% ipython --no-banner

In [1]: import numpy as np

In [2]: import numpy.linalg as la

In [3]: np.set_printoptions(precision=2, suppress=True, linewidth=160)

In [4]: def rd(a):
   ...:     return np.round(a, 2) + 0
   ...: 

In [5]: mat = np.load("x.npy")

In [6]: mat
Out[6]: 
array([[12,  0, 14,  8, 12, 10,  8],
       [ 0,  9,  6,  6,  9,  6,  9],
       [14,  6, 23, 10, 22, 13, 16],
       [ 8,  6, 10, 14, 11, 15, 12],
       [12,  9, 22, 11, 23, 13, 16],
       [10,  6, 13, 15, 13, 17, 15],
       [ 8,  9, 16, 12, 16, 15, 19]])

In [7]: # null space of dimension 3

In [8]: r = la.matrix_rank(mat)

In [9]: r
Out[9]: np.int64(4)

In [10]: ns = la.svd(mat)[2][r:].T

In [11]: la.matrix_rank(mat.T @ mat), la.matrix_rank(mat @ mat.T)
Out[11]: (np.int64(4), np.int64(4))

In [12]: ns.shape
Out[12]: (7, 3)

In [13]: [int(la.matrix_rank(mat[:, :j + 1])) for j in range(7)]
Out[13]: [1, 2, 3, 4, 4, 4, 4]

In [14]: np.allclose(mat @ ns, 0)
Out[14]: True

In [15]: arr = np.loadtxt("m.csv", delimiter=",")

In [16]: rd(arr)
Out[16]: 
array([[ 1.94, -2.54, -9.48],
       [-7.73, -0.53,  6.33],
       [-0.99, -3.49, -9.32],
       [-9.38, -3.43, -0.56],
       [ 3.23,  4.01,  8.57],
       [ 6.96, -0.02, -7.18],
       [ 9.09,  1.89, -3.71],
       [ 9.28,  2.19, -3.01],
       [ 6.96, -0.02, -7.18],
       [-1.53,  2.69,  9.51],
       [-3.16,  2.04,  9.27],
       [-9.11, -3.74, -1.76],
       [ 8.11,  0.84, -5.79],
       [ 8.05,  0.8 , -5.87],
       [-5.95,  0.66,  8.01],
       [-2.81,  2.19,  9.34],
       [-7.58, -0.42,  6.51],
       [ 3.99,  4.15,  8.18],
       [-4.78, -4.25, -7.69],
       [ 8.43,  1.14, -5.25],
       [ 5.13,  4.29,  7.44]])

In [17]: # null space of dimension 1

In [18]: cov = np.cov(arr, rowvar=False)

In [19]: cov.shape
Out[19]: (3, 3)

In [20]: np.argwhere(np.triu(np.abs(np.corrcoef(arr.T)) > 0.8, 1))
Out[20]: array([], shape=(0, 2), dtype=int64)

In [21]: rd(np.median(arr, axis=0))
Out[21]: array([ 1.94,  0.8 , -1.76])

In [22]: M = np.load("block4.npy")

In [23]: M
Out[23]: 
array([[6, 6, 7],
       [4, 4, 5],
       [4, 4, 5],
       [5, 5, 6],
       [6, 6, 7],
       [5, 5, 6],
       [6, 6, 7],
       [4, 4, 5],
       [2, 2, 3],
       [6, 6, 7]])

In [24]: # columns 0 and 1 are equal

In [25]: cov = np.cov(M, rowvar=False)

In [26]: np.corrcoef(M.T)
Out[26]: 
array([[1., 1., 1.],
       [1., 1., 1.],
       [1., 1., 1.]])

In [27]: np.argwhere(np.triu(np.abs(np.corrcoef(M.T)) > 0.8, 1))
Out[27]: 
array([[0, 1],
       [0, 2],
       [1, 2]])

In [28]: np.median(M, axis=0)
Out[28]: array([5., 5., 6.])

In [29]: r = la.matrix_rank(M)

In [30]: r
Out[30]: np.int64(2)

In [31]: ns = la.svd(M)[2][r:].T

In [32]: rd(M @ ns)
Out[32]: 
array([[0.],
       [0.],
       [0.],
       [0.],
       [0.],
       [0.],
       [0.],
       [0.],
       [0.],
       [0.]])

In [33]: [int(la.matrix_rank(M[:i])) for i in range(1, len(M) + 1)]
Out[33]: [1, 2, 2, 2, 2, 2, 2, 2, 2, 2]

In [34]: [int(la.matrix_rank(np.delete(M, i, axis=0))) for i in range(10)]
Out[34]: [2, 2, 2, 2, 2, 2, 2, 2, 2, 2]

In [35]: ns.shape
Out[35]: (3, 1)

In [36]: la.matrix_rank(M.T @ M), la.matrix_rank(M @ M.T)
Out[36]: (np.int64(2), np.int64(2))

In [37]: W0 = np.load("w.npy")

In [38]: W0
Out[38]: 
array([[ 0.,  0.,  0.,  0., -1.,  0., -1., -1.,  0., -1.],
       [ 0.,  0.,  0.,  0.,  0., -1.,  0.,  0.,  0.,  0.],
       [ 0.,  0.,  0., -1.,  0.,  0.,  0.,  0., -1.,  0.],
       [ 0.,  0., -1.,  0.,  0.,  0.,  0.,  0., -1.,  0.],
       [-1.,  0.,  0.,  0.,  0.,  0., -1., -1.,  0., -1.],
       [ 0., -1.,  0.,  0.,  0.,  0.,  0.,  0.,  0.,  0.],
       [-1.,  0.,  0.,  0., -1.,  0.,  0., -1.,  0., -1.],
       [-1.,  0.,  0.,  0., -1.,  0., -1.,  0.,  0., -1.],
       [ 0.,  0., -1., -1.,  0.,  0.,  0.,  0.,  0.,  0.],
       [-1.,  0.,  0.,  0., -1.,  0., -1., -1.,  0.,  0.]])

In [39]: # equal to its transpose

In [40]: W0[3] @ W0[7]
Out[40]: np.float64(0.0)

In [41]: rd(la.norm(W0, axis=1))
Out[41]: array([2.  , 1.  , 1.41, 1.41, 2.  , 1.  , 2.  , 2.  , 1.41, 2.  ])

In [42]: rd(la.det(W0))
Out[42]: np.float64(-8.0)

In [43]: (la.matrix_power((W0 != 0) + (W0.T != 0) + np.eye(10), 10) > 0).astype(int)
Out[43]: 
array([[1, 0, 0, 0, 1, 0, 1, 1, 0, 1],
       [0, 1, 0, 0, 0, 1, 0, 0, 0, 0],
       [0, 0, 1, 1, 0, 0, 0, 0, 1, 0],
       [0, 0, 1, 1, 0, 0, 0, 0, 1, 0],
       [1, 0, 0, 0, 1, 0, 1, 1, 0, 1],
       [0, 1, 0, 0, 0, 1, 0, 0, 0, 0],
       [1, 0, 0, 0, 1, 0, 1, 1, 0, 1],
       [1, 0, 0, 0, 1, 0, 1, 1, 0, 1],
       [0, 0, 1, 1, 0, 0, 0, 0, 1, 0],
       [1, 0, 0, 0, 1, 0, 1, 1, 0, 1]])

In [44]: evals, vecs = la.eigh(W0)

In [45]: x = np.array([1, 6, 0, 2, 3, 8, 3, 3, 3, 3])

In [46]: rd(la.eigvalsh(W0[1:, 1:]))
Out[46]: array([-3., -2., -1.,  1.,  1.,  1.,  1.,  1.,  1.])

In [47]: x @ W0 @ x
Out[47]: np.float64(-240.0)

In [48]: np.abs(W0).sum(axis=1).max(), np.abs(evals).max()
Out[48]: (np.float64(4.0), np.float64(4.0))

In [49]: rd(vecs * np.maximum(evals, 0) @ vecs.T)
Out[49]: 
array([[ 0.8 ,  0.  ,  0.  ,  0.  , -0.2 ,  0.  , -0.2 , -0.2 ,  0.  , -0.2 ],
       [ 0.  ,  0.5 ,  0.  ,  0.  ,  0.  , -0.5 ,  0.  ,  0.  ,  0.  ,  0.  ],
       [ 0.  ,  0.  ,  0.67, -0.33,  0.  ,  0.  ,  0.  ,  0.  , -0.33,  0.  ],
       [ 0.  ,  0.  , -0.33,  0.67,  0.  ,  0.  ,  0.  ,  0.  , -0.33,  0.  ],
       [-0.2 ,  0.  ,  0.  ,  0.  ,  0.8 ,  0.  , -0.2 , -0.2 ,  0.  , -0.2 ],
       [ 0.  , -0.5 ,  0.  ,  0.  ,  0.  ,  0.5 ,  0.  ,  0.  ,  0.  ,  0.  ],
       [-0.2 ,  0.  ,  0.  ,  0.  , -0.2 ,  0.  ,  0.8 , -0.2 ,  0.  , -0.2 ],
       [-0.2 ,  0.  ,  0.  ,  0.  , -0.2 ,  0.  , -0.2 ,  0.8 ,  0.  , -0.2 ],
       [ 0.  ,  0.  , -0.33, -0.33,  0.  ,  0.  ,  0.  ,  0.  ,  0.67,  0.  ],
       [-0.2 ,  0.  ,  0.  ,  0.  , -0.2 ,  0.  , -0.2 , -0.2 ,  0.  ,  0.8 ]])

In [50]: [round(float(la.det(W0[:i, :i])), 2) + 0 for i in range(1, 11)]
Out[50]: [0.0, 0.0, 0.0, 0.0, 0.0, -1.0, -2.0, -3.0, -6.0, -8.0]

In [51]: try:
    ...:     la.cholesky(W0)
    ...: except la.LinAlgError as e:
    ...:     print(e)
    ...: 
Matrix is not positive definite

In [52]: rd(la.eigvalsh(W0).min())
Out[52]: np.float64(-4.0)

In [53]: K = np.load("sample10.npy")

In [54]: K
Out[54]: 
array([[  0.3,   0.1,   0.3,  -0.2,   1.1,  -0.2],
       [ -1.5,  -1.2,   0.7,  -0.1,   0.2,  -0.4],
       [ -1. ,   1.5,   0.6,   0.4,   0.3,  -0.2],
       [  0.7,   0.7,   0.5,   0.7,  -1. ,   1.1],
       [ -1.7,   0.8,   0.7,   0.4,  -0.7,  -0.8],
       [  0. ,  -0.5,  -2.1,   1.1,  -1.3,   0.3],
       [ -0.6,   0.3,   0.4,  -0.3,   0.8,   0.2],
       [  2.7,  -1.2,   0.6,  -1. ,   0.8,   1. ],
       [  0.6,   1.3,   2.2,   0.5,   0.3,   0.2],
       [  0.6,   0.2,   2. ,   2.3,  -1. ,   1.1],
       [ -1. ,   0. ,   0.1,  -0.3,  -0.1,   0. ],
       [ -0.7,   1.6,   0.5,   0.4,   0.8,  -1.4],
       [ -0.5,   1.6,  -1.1,  -1.3,   1.2,  -0.5],
       [  0.2,  -1. ,   0.3,  -0.6,  -0.7,   0.4],
       [  0.9,  -1.5,   0.6,  -0.6,  -0.4,  -1.1],
       [ -0.2,  -0.8,  -0.8,   1.5,  -0.2,   1.4],
       [  1.5,  -0.3,  -0.1,   0.8,  -0.2,  -1.1],
       [ 32. ,   6. , -14. ,   4. , -36. ,  12. ],
       [  0.5,  -1.2,   0.4,  -0.7,   0.8,  -1. ],
       [ -0.9,  -0.1,   0.2,  -0.1,  -0.6,   1.2],
       [ -0.5,   0. ,  -1.2,   0.3,   1.1,  -2.9],
       [ -0.8,  -0.7,  -1.8,   2.2,   0.4,  -1.5],
       [ -0.9,   2. ,  -1.4,  -0.1,  -0.1,  -1.6],
       [ -1. ,  -1. ,   0.2,  -0.3,  -0.4,  -1.5],
       [  2. ,  -0.8,   1.2,   0.9,  -1.7,  -0.8],
       [  0.6,  -1.4,   1.2,  -0.3,  -1.9,   1. ],
       [  2.1,  -0.2,  -1.7,  -0.2,   0.8,  -0.4],
       [ -0.5,   0.2,   0.7,  -0.6,   0.5,  -0.1],
       [  0.1,   0.3,   0. ,  -0.3,  -1. ,  -0.8],
       [ -0.9,   0. ,   1.8,   0.5,  -0.8,  -1.7],
       [ -2. ,   0. ,   1.3,   2.6,  -1.5,   0.2],
       [  1.3,   0.4,   0.4,   0.3,   1.3,  -0.9],
       [ -0.4,   0.6,   1.2,   0.1,   1.5,   0.8],
       [  1.5,   1. ,   0.6,  -1.3,   0.5,   1.1],
       [  2.2,   2.4,   0.4,   0. ,  -0.8,   1.5]])

In [55]: x = np.array([0, 1, 0, 0, 0, 2])

In [56]: rhs = K @ x

In [57]: rd(la.pinv(K) @ K)
Out[57]: 
array([[1., 0., 0., 0., 0., 0.],
       [0., 1., 0., 0., 0., 0.],
       [0., 0., 1., 0., 0., 0.],
       [0., 0., 0., 1., 0., 0.],
       [0., 0., 0., 0., 1., 0.],
       [0., 0., 0., 0., 0., 1.]])

In [58]: try:
    ...:     la.solve(K, rhs)
    ...: except la.LinAlgError as e:
    ...:     print(repr(e))
    ...: 
LinAlgError('Last 2 dimensions of the array must be square')

In [59]: rd(la.lstsq(K, rhs)[0])
Out[59]: array([0., 1., 0., 0., 0., 2.])

In [60]: rng = np.random.default_rng(347)

In [61]: rhs = rhs + 0.02 * rng.normal(size=35)

In [62]: rd(rhs)
Out[62]: 
array([-0.31, -1.99,  1.06,  2.92, -0.81,  0.09,  0.66,  0.79,  1.69,  2.39, -0.01, -1.21,  0.55, -0.21, -3.71,  2.  , -2.51, 30.  , -3.22,  2.33, -5.8 ,
       -3.69, -1.18, -4.  , -2.4 ,  0.57, -1.  ,  0.01, -1.3 , -3.4 ,  0.44, -1.39,  2.18,  3.18,  5.41])

In [63]: c, *_ = la.lstsq(K, rhs)

In [64]: [round(float(la.norm(la.solve(K.T @ K + lam * np.eye(6), K.T @ rhs))), 2) for lam in (0, 1, 10, 100)]
Out[64]: [2.24, 2.18, 1.77, 0.8]

In [65]: rd(K.T @ (rhs - K @ c))
Out[65]: array([0., 0., 0., 0., 0., 0.])

In [66]: C = K[[30, 12]].astype(float)

In [67]: for _ in range(6):
    ...:     idx = la.norm(K[:, None] - C, axis=-1).argmin(axis=1)
    ...:     C = np.array([K[idx == j].mean(axis=0) for j in range(2)])
    ...: 

In [68]: idx
Out[68]: array([1, 1, 1, 1, 1, 1, 1, 1, 1, 1, 1, 1, 1, 1, 1, 1, 1, 0, 1, 1, 1, 1, 1, 1, 1, 1, 1, 1, 1, 1, 1, 1, 1, 1, 1])

In [69]: rd(C)
Out[69]: 
array([[ 32.  ,   6.  , -14.  ,   4.  , -36.  ,  12.  ],
       [  0.08,   0.09,   0.26,   0.2 ,  -0.06,  -0.22]])

In [70]: np.bincount(idx)
Out[70]: array([ 1, 34])

In [71]: np.abs(C[1] - C[0]).argmax()
Out[71]: np.int64(4)

In [72]: dist = la.norm(K[:, None] - K[None], axis=-1)

In [73]: np.flatnonzero(dist[10] < dist.mean() / 2)
Out[73]: array([ 0,  1,  2,  3,  4,  6, 10, 11, 12, 13, 14, 15, 16, 18, 19, 22, 23, 27, 28, 29, 31, 32])

In [74]: evals, vecs = la.eigh(mat)

In [75]: x = np.array([0, 2, 7, 5, 6, 7, 6])

In [76]: np.abs(mat).sum(axis=1).max(), rd(np.abs(evals).max())
Out[76]: (np.int64(106), np.float64(88.1))

In [77]: x @ mat @ x
Out[77]: np.int64(15846)

In [78]: rd(la.eigvalsh(mat[1:, 1:]))
Out[78]: array([ 0.  ,  0.  ,  3.43,  6.91, 13.54, 81.12])

In [79]: feats = 2 * np.eye(3) + np.ones((3, 3))

In [80]: feats
Out[80]: 
array([[3., 1., 1.],
       [1., 3., 1.],
       [1., 1., 3.]])

In [81]: # equal to its transpose

In [82]: x = np.ones(3)

In [83]: for _ in range(4):
    ...:     x = feats @ x
    ...:     x /= la.norm(x)
    ...:     print(round(x @ feats @ x, 2))
    ...: 
5.0
5.0
5.0
5.0

In [84]: rd(x)
Out[84]: array([0.58, 0.58, 0.58])

In [85]: T = np.stack([feats, -3 * feats, feats[::-1]])

In [86]: rd(la.det(T))
Out[86]: array([  20., -540.,  -20.])

In [87]: T.sum(axis=0)
Out[87]: 
array([[-5., -1.,  1.],
       [-1., -3., -1.],
       [ 1., -1., -5.]])

In [88]: la.matrix_rank(T.reshape(3, -1))
Out[88]: np.int64(2)

In [89]: B = feats[0, 0] * feats[1:] - np.outer(feats[1:, 0], feats[0])

In [90]: B
Out[90]: 
array([[0., 8., 2.],
       [0., 2., 8.]])

In [91]: rd(feats[:, 0] / feats[0, 0])
Out[91]: array([1.  , 0.33, 0.33])

In [92]: la.matrix_rank(B), la.matrix_rank(feats)
Out[92]: (np.int64(2), np.int64(3))

In [93]: np.flatnonzero(~B.round(6).any(axis=1))
Out[93]: array([], dtype=int64)

In [94]: Lm = la.cholesky(feats)

In [95]: rd(feats / np.sqrt(np.outer(np.diag(feats), np.diag(feats))))
Out[95]: 
array([[1.  , 0.33, 0.33],
       [0.33, 1.  , 0.33],
       [0.33, 0.33, 1.  ]])

In [96]: rd(Lm @ Lm.T)
Out[96]: 
array([[3., 1., 1.],
       [1., 3., 1.],
       [1., 1., 3.]])

In [97]: rd(np.prod(np.diag(Lm)) ** 2), rd(la.det(feats))
Out[97]: (np.float64(20.0), np.float64(20.0))

In [98]: X = np.loadtxt("data.csv", delimiter=",")

In [99]: X
Out[99]: 
array([[6., 5., 0., 0., 5., 0., 5.],
       [5., 6., 0., 0., 5., 0., 5.],
       [0., 0., 6., 5., 0., 0., 0.],
       [0., 0., 5., 6., 0., 0., 0.],
       [5., 5., 0., 0., 6., 0., 5.],
       [0., 0., 0., 0., 0., 6., 0.],
       [5., 5., 0., 0., 5., 0., 6.]])

In [100]: B = X + rng.integers(-2, 3, (7, 3)) @ rng.integers(-2, 3, (3, 7))

In [101]: B
Out[101]: 
array([[ 3.,  7., -3., -1.,  6., -5.,  7.],
       [ 5.,  8., -2., -4.,  5., -4.,  0.],
       [ 0., -1.,  9.,  7., -2.,  4.,  2.],
       [ 7., -5.,  5.,  9.,  5.,  5., -2.],
       [11.,  0.,  1.,  4., 10.,  6.,  5.],
       [-9.,  6., -1., -3., -5., -1.,  4.],
       [ 3.,  3.,  0.,  6.,  7.,  2., 16.]])

In [102]: np.abs(B - X).sum(axis=1)
Out[102]: array([17., 17., 14., 27., 26., 35., 24.])

In [103]: la.matrix_rank(B - X, tol=1e-8)
Out[103]: np.int64(3)
